In [1]: import numpy as np

In [2]: np.set_printoptions(suppress=True, linewidth=140)

In [3]: rd = lambda a: np.round(a, 3) + 0

In [4]: rng = np.random.default_rng(6)

In [5]: W0 = (rng.random((7, 7)) < 0.3) + np.eye(7)

In [6]: W0 /= W0.sum(axis=1, keepdims=True)

In [7]: print(rd(W0))
[[1.    0.    0.    0.    0.    0.    0.   ]
 [0.    0.25  0.25  0.25  0.    0.25  0.   ]
 [0.    0.    0.667 0.333 0.    0.    0.   ]
 [0.25  0.25  0.    0.25  0.    0.25  0.   ]
 [0.5   0.    0.    0.    0.5   0.    0.   ]
 [0.    0.    0.5   0.    0.    0.5   0.   ]
 [0.25  0.    0.    0.    0.25  0.25  0.25 ]]

In [8]: A2 = np.inv(W0)
AttributeError: module 'numpy' has no attribute 'inv'


In [9]: A2 = np.linalg.inv(W0)

In [10]: print(rd(W0 @ A2))
[[1. 0. 0. 0. 0. 0. 0.]
 [0. 1. 0. 0. 0. 0. 0.]
 [0. 0. 1. 0. 0. 0. 0.]
 [0. 0. 0. 1. 0. 0. 0.]
 [0. 0. 0. 0. 1. 0. 0.]
 [0. 0. 0. 0. 0. 1. 0.]
 [0. 0. 0. 0. 0. 0. 1.]]

In [11]: print(rd(np.linalg.inv(A2)))
[[1.    0.    0.    0.    0.    0.    0.   ]
 [0.    0.25  0.25  0.25  0.    0.25  0.   ]
 [0.    0.    0.667 0.333 0.    0.    0.   ]
 [0.25  0.25  0.    0.25  0.    0.25  0.   ]
 [0.5   0.    0.    0.    0.5   0.    0.   ]
 [0.    0.    0.5   0.    0.    0.5   0.   ]
 [0.25  0.    0.    0.    0.25  0.25  0.25 ]]

In [12]: print((np.abs(A2) > 1e-9).astype(int))
[[1 0 0 0 0 0 0]
 [1 1 1 1 0 1 0]
 [1 1 0 1 0 0 0]
 [1 1 1 1 0 0 0]
 [1 0 0 0 1 0 0]
 [1 1 0 1 0 1 0]
 [1 1 0 1 1 1 1]]

In [13]: data = np.array([[0, 0, 0, 0, 0],
    ...:     [0, 0, 0, -3, 0],
    ...:     [3, 0, 0, 0, 0],
    ...:     [0, 0, -1, 0, 0],
    ...:     [0, 0, 0, 0, 2]])

In [14]: print(np.argsort(-np.linalg.norm(data, axis=0).round(6), kind="stable")[:3])
[0 3 4]

In [15]: A = np.load("dump.npy")

In [16]: print(A)
[[-13   9   7  -3  -6  -2]
 [  9   1  -2  -3  -1   8]
 [ -8   5 -15  -8  -3   9]
 [  6   3   0  -1   9   7]
 [  2  -3   7   9  -9  -5]
 [ -6  -4   2   2  -5   8]]

In [17]: C2 = A.T @ A

In [18]: print(rd(np.linalg.svd(A, compute_uv=False) ** 2))
[645.997 521.873 181.629 123.23   65.281  11.99 ]

In [19]: print(rd(np.linalg.eigvalsh(C2)[::-1]))
[645.997 521.873 181.629 123.23   65.281  11.99 ]

In [20]: print((A @ A.T).shape)
(6, 6)

In [21]: print(np.linalg.matrix_rank(C2))
6

In [22]: print(np.allclose(A, A.T))
False

In [23]: assert A == A.T
ValueError: The truth value of an array with more than one element is ambiguous. Use a.any() or a.all()


In [24]: print(A.sum(axis=0))
[-10  11  -1  -4 -15  25]

In [25]: print(rd(np.linalg.svd(A, compute_uv=False)))
[25.416 22.845 13.477 11.101  8.08   3.463]

In [26]: print(A.sum(axis=1))
[ -8  12 -20  24   1  -3]

In [27]: print(np.unravel_index(np.abs(A).argmax(), A.shape))
(np.int64(2), np.int64(2))

In [28]: print(np.abs(A).max())
15

In [29]: print(A.shape)
(6, 6)

In [30]: print(np.linalg.matrix_rank(A))
6

In [31]: print(np.count_nonzero(A))
35

In [32]: def softmax(z):
    ...:     e = np.exp(z - z.max(axis=-1, keepdims=True))
    ...:     return e / e.sum(axis=-1, keepdims=True)
    ...: 

In [33]: print(rd(softmax(10 * A[4])))
[0. 0. 0. 1. 0. 0.]

In [34]: print(rd(softmax(A).sum(axis=1)))
[1. 1. 1. 1. 1. 1.]

In [35]: att = A @ A.T / np.sqrt(6)

In [36]: print(rd(softmax(att)))
[[1. 0. 0. 0. 0. 0.]
 [0. 1. 0. 0. 0. 0.]
 [0. 0. 1. 0. 0. 0.]
 [0. 0. 0. 1. 0. 0.]
 [0. 0. 0. 0. 1. 0.]
 [0. 0. 0. 0. 0. 1.]]

In [37]: print(softmax(att)[4] @ A)
[ 2. -3.  7.  9. -9. -5.]

In [38]: Q, Rm = np.linalg.qr(A)

In [39]: print(Q.shape, Rm.shape)
(6, 6) (6, 6)

In [40]: print(rd(abs(Rm[0, 0])), rd(np.linalg.norm(A[:, 0])))
19.748 19.748

In [41]: print(rd(Q.T @ Q))
[[1. 0. 0. 0. 0. 0.]
 [0. 1. 0. 0. 0. 0.]
 [0. 0. 1. 0. 0. 0.]
 [0. 0. 0. 1. 0. 0.]
 [0. 0. 0. 0. 1. 0.]
 [0. 0. 0. 0. 0. 1.]]

In [42]: print(np.allclose(Rm.T @ Rm, A.T @ A))
True

In [43]: feats = np.load("run4.npy")

In [44]: print(rd(feats))
[[0.308 0.132 0.044 0.22  0.308 0.044 0.22 ]
 [0.132 0.057 0.019 0.094 0.132 0.019 0.094]
 [0.044 0.019 0.006 0.031 0.044 0.006 0.031]
 [0.22  0.094 0.031 0.157 0.22  0.031 0.157]
 [0.308 0.132 0.044 0.22  0.308 0.044 0.22 ]
 [0.044 0.019 0.006 0.031 0.044 0.006 0.031]
 [0.22  0.094 0.031 0.157 0.22  0.031 0.157]]

In [45]: r = np.linalg.matrix_rank(feats)

In [46]: print(r)
1

In [47]: N = np.linalg.svd(feats)[2][r:].T

In [48]: print(np.linalg.matrix_rank(feats.T @ feats), np.linalg.matrix_rank(feats @ feats.T))
1 1

In [49]: print(np.allclose(feats @ N, 0))
True

In [50]: print(rd(N @ N.T))
[[ 0.692 -0.132 -0.044 -0.22  -0.308 -0.044 -0.22 ]
 [-0.132  0.943 -0.019 -0.094 -0.132 -0.019 -0.094]
 [-0.044 -0.019  0.994 -0.031 -0.044 -0.006 -0.031]
 [-0.22  -0.094 -0.031  0.843 -0.22  -0.031 -0.157]
 [-0.308 -0.132 -0.044 -0.22   0.692 -0.044 -0.22 ]
 [-0.044 -0.019 -0.006 -0.031 -0.044  0.994 -0.031]
 [-0.22  -0.094 -0.031 -0.157 -0.22  -0.031  0.843]]

In [51]: x0 = np.array([3, 4, 2, 4, 4, 0, 5])

In [52]: print(rd(feats @ feats @ x0))
[4.755 2.038 0.679 3.396 4.755 0.679 3.396]

In [53]: print(rd(np.linalg.eigvalsh(2 * feats - np.eye(7))))
[-1. -1. -1. -1. -1. -1.  1.]

In [54]: U, sig, Vt = np.linalg.svd(feats, full_matrices=False)

In [55]: print(np.sqrt((sig ** 2).sum()), rd(np.linalg.norm(feats)))
1.0 1.0

In [56]: print(rd(np.abs(Vt[0])))
[0.555 0.238 0.079 0.397 0.555 0.079 0.397]

In [57]: print(np.allclose(U * sig @ Vt, feats))
True

In [58]: print(rd(sig / sig[0]))
[1. 0. 0. 0. 0. 0. 0.]

In [59]: print(rd(sig))
[1. 0. 0. 0. 0. 0. 0.]

In [60]: print(np.cumsum(sig ** 2) / np.sum(sig ** 2))
[1. 1. 1. 1. 1. 1. 1.]

In [61]: print((sig > 1e-8).sum())
1

In [62]: print(rd(np.trace(np.linalg.pinv(feats) @ feats)))
1.0

In [63]: print(rd(feats @ np.linalg.pinv(feats) @ feats))
[[0.308 0.132 0.044 0.22  0.308 0.044 0.22 ]
 [0.132 0.057 0.019 0.094 0.132 0.019 0.094]
 [0.044 0.019 0.006 0.031 0.044 0.006 0.031]
 [0.22  0.094 0.031 0.157 0.22  0.031 0.157]
 [0.308 0.132 0.044 0.22  0.308 0.044 0.22 ]
 [0.044 0.019 0.006 0.031 0.044 0.006 0.031]
 [0.22  0.094 0.031 0.157 0.22  0.031 0.157]]

In [64]: np.linalg.inv(feats)
LinAlgError: Singular matrix


In [65]: print(np.unique(feats.round(6), axis=0).shape)
(4, 7)

In [66]: A2 = A[0, 0] * A[1:] - np.outer(A[1:, 0], A[0])

In [67]: print(A2)
[[   0  -94  -37   66   67  -86]
 [   0    7  251   80   -9 -133]
 [   0  -93  -42   31  -81  -79]
 [   0   21 -105 -111  129   69]
 [   0  106   16  -44   29 -116]]

In [68]: print(rd(A[:, 0] / A[0, 0]))
[ 1.    -0.692  0.615 -0.462 -0.154  0.462]

In [69]: r0 = np.array([2, 0, -1, 1, -2])

In [70]: arr = np.outer(rng.normal(size=37), r0) + 0.05 * rng.normal(size=(37, 5))

In [71]: print(rd(arr))
[[ 1.344  0.014 -0.718  0.745 -1.452]
 [ 0.207  0.033 -0.047  0.043 -0.126]
 [-2.973 -0.076  1.416 -1.456  2.911]
 [ 1.606  0.025 -0.776  0.779 -1.493]
 [ 1.93  -0.087 -1.046  0.958 -2.169]
 [-0.52  -0.037  0.118 -0.197  0.545]
 [ 0.031 -0.025  0.023 -0.071  0.041]
 [-3.036  0.02   1.484 -1.45   3.044]
 [-2.984 -0.08   1.432 -1.503  3.017]
 [-0.763  0.015  0.401 -0.346  0.811]
 [ 1.275 -0.045 -0.54   0.632 -1.197]
 [-0.923  0.063  0.477 -0.459  0.946]
 [ 0.549 -0.029 -0.299  0.286 -0.633]
 [ 2.053 -0.049 -0.983  1.09  -1.969]
 [ 0.23   0.033 -0.106  0.024 -0.269]
 [ 1.149  0.021 -0.682  0.582 -1.182]
 [ 2.941  0.009 -1.488  1.427 -2.893]
 [-2.425  0.153  1.264 -1.24   2.528]
 [ 1.49   0.036 -0.721  0.748 -1.523]
 [-3.757  0.05   1.893 -1.804  3.821]
 [ 0.862  0.092 -0.483  0.495 -0.765]
 [ 0.398  0.    -0.151  0.28  -0.378]
 [-1.069  0.052  0.562 -0.598  1.083]
 [-2.149 -0.069  1.103 -1.108  2.198]
 [-0.192 -0.04  -0.005  0.008  0.193]
 [-0.741  0.08   0.461 -0.36   0.741]
 [ 0.218 -0.019 -0.108  0.042 -0.124]
 [-1.802 -0.068  0.939 -0.906  1.768]
 [ 1.08  -0.035 -0.657  0.472 -1.064]
 [-2.053  0.014  0.978 -1.066  2.075]
 [-0.574 -0.042  0.251 -0.247  0.612]
 [-0.803 -0.037  0.359 -0.313  0.832]
 [ 2.515 -0.063 -1.184  1.346 -2.476]
 [-2.949 -0.094  1.431 -1.467  2.977]
 [-0.815 -0.026  0.381 -0.386  0.808]
 [ 2.365  0.013 -1.171  1.24  -2.297]
 [-1.385 -0.013  0.626 -0.621  1.263]]

In [72]: print(rd(arr.mean(axis=0)))
[-0.261 -0.006  0.12  -0.119  0.276]

In [73]: arr[:, 5]
IndexError: index 5 is out of bounds for axis 1 with size 5


In [74]: print(arr.shape)
(37, 5)

In [75]: print(np.unravel_index(np.abs(arr).argmax(), arr.shape))
(np.int64(19), np.int64(4))

In [76]: print(rd(np.linalg.norm(A, 2)))
25.416

In [77]: print(rd(np.linalg.norm(A, axis=0)))
[19.748 11.874 18.193 12.961 15.264 16.941]

In [78]: print(rd(np.linalg.norm(A[2] - A[1])))
22.45

In [79]: print(rd(np.linalg.norm(A) ** 2 / np.linalg.norm(A, 2) ** 2))
2.399

In [80]: print(rd(np.linalg.norm(A[2], 1)), rd(np.linalg.norm(A[2], np.inf)))
48.0 15.0

In [81]: U, sig, Vt = np.linalg.svd(arr, full_matrices=False)

In [82]: print(np.abs(U[:, 0]).round(6).argmax())
19

In [83]: print(np.allclose(U * sig @ Vt, arr))
True

In [84]: print(rd(U.T @ arr @ Vt.T))
[[16.979  0.     0.     0.     0.   ]
 [ 0.     0.382  0.     0.     0.   ]
 [ 0.     0.     0.346  0.     0.   ]
 [ 0.     0.     0.     0.28   0.   ]
 [ 0.     0.     0.     0.     0.25 ]]

In [85]: print(rd(U.T @ U))
[[1. 0. 0. 0. 0.]
 [0. 1. 0. 0. 0.]
 [0. 0. 1. 0. 0.]
 [0. 0. 0. 1. 0.]
 [0. 0. 0. 0. 1.]]
